$ ipython --no-banner

In [1]: import numpy as np

In [2]: np.set_printoptions(precision=3, suppress=True, linewidth=160, sign=" ")

In [3]: def tidy(a):
   ...:     return np.round(a, 3) + 0
   ...: 

In [4]: E = np.load("out6.npy")

In [5]: E
Out[5]: 
array([[ 1,  1,  0,  0],
       [-2,  2,  0,  0],
       [ 0,  0,  1,  1],
       [ 0,  0, -2,  2]])

In [6]: # 2 groups of indices that never mix

In [7]: def softmax(z):
   ...:     e = np.exp(z - z.max(axis=-1, keepdims=True))
   ...:     return e / e.sum(axis=-1, keepdims=True)
   ...: 

In [8]: tidy(softmax(E[1]))
Out[8]: array([ 0.014,  0.776,  0.105,  0.105])

In [9]: att = E @ E.T / np.sqrt(4)

In [10]: tidy(softmax(att)[1] @ E)
Out[10]: array([-1.878,  1.913, -0.017,  0.052])

In [11]: out = E[0, 0] * E[1:] - np.outer(E[1:, 0], E[0])

In [12]: out
Out[12]: 
array([[ 0,  4,  0,  0],
       [ 0,  0,  1,  1],
       [ 0,  0, -2,  2]])

In [13]: np.flatnonzero(~out.round(6).any(axis=1))
Out[13]: array([], dtype=int64)

In [14]: Q, V = np.linalg.qr(E[:, :3])[0], np.linalg.qr(E[:, 3:])[0]

In [15]: sv = np.linalg.svd(Q.T @ V, compute_uv=False)

In [16]: tidy(np.linalg.norm(Q @ Q.T - V @ V.T, 2))
Out[16]: np.float64(1.0)

In [17]: tidy(np.degrees(np.arccos(sv.clip(0, 1))))
Out[17]: array([ 53.13])

In [18]: (sv > 0.9).sum()
Out[18]: np.int64(0)

In [19]: out = np.array([[-3, 0], [-2, -4], [5, 4], [4, -3]])

In [20]: np.einsum("ij,ij->i", E, E)
Out[20]: array([ 2,  8,  2,  8])

In [21]: np.einsum("ij->j", E)
Out[21]: array([-1,  3, -1,  3])

In [22]: np.linalg.matrix_rank(E @ out)
Out[22]: np.int64(2)

In [23]: np.einsum("ik,kj->ji", E, out)
Out[23]: 
array([[ -5,   2,   9,  -2],
       [ -4,  -8,   1, -14]])

In [24]: np.einsum("ik,kj->ij", E, out)
Out[24]: 
array([[ -5,  -4],
       [  2,  -8],
       [  9,   1],
       [ -2, -14]])
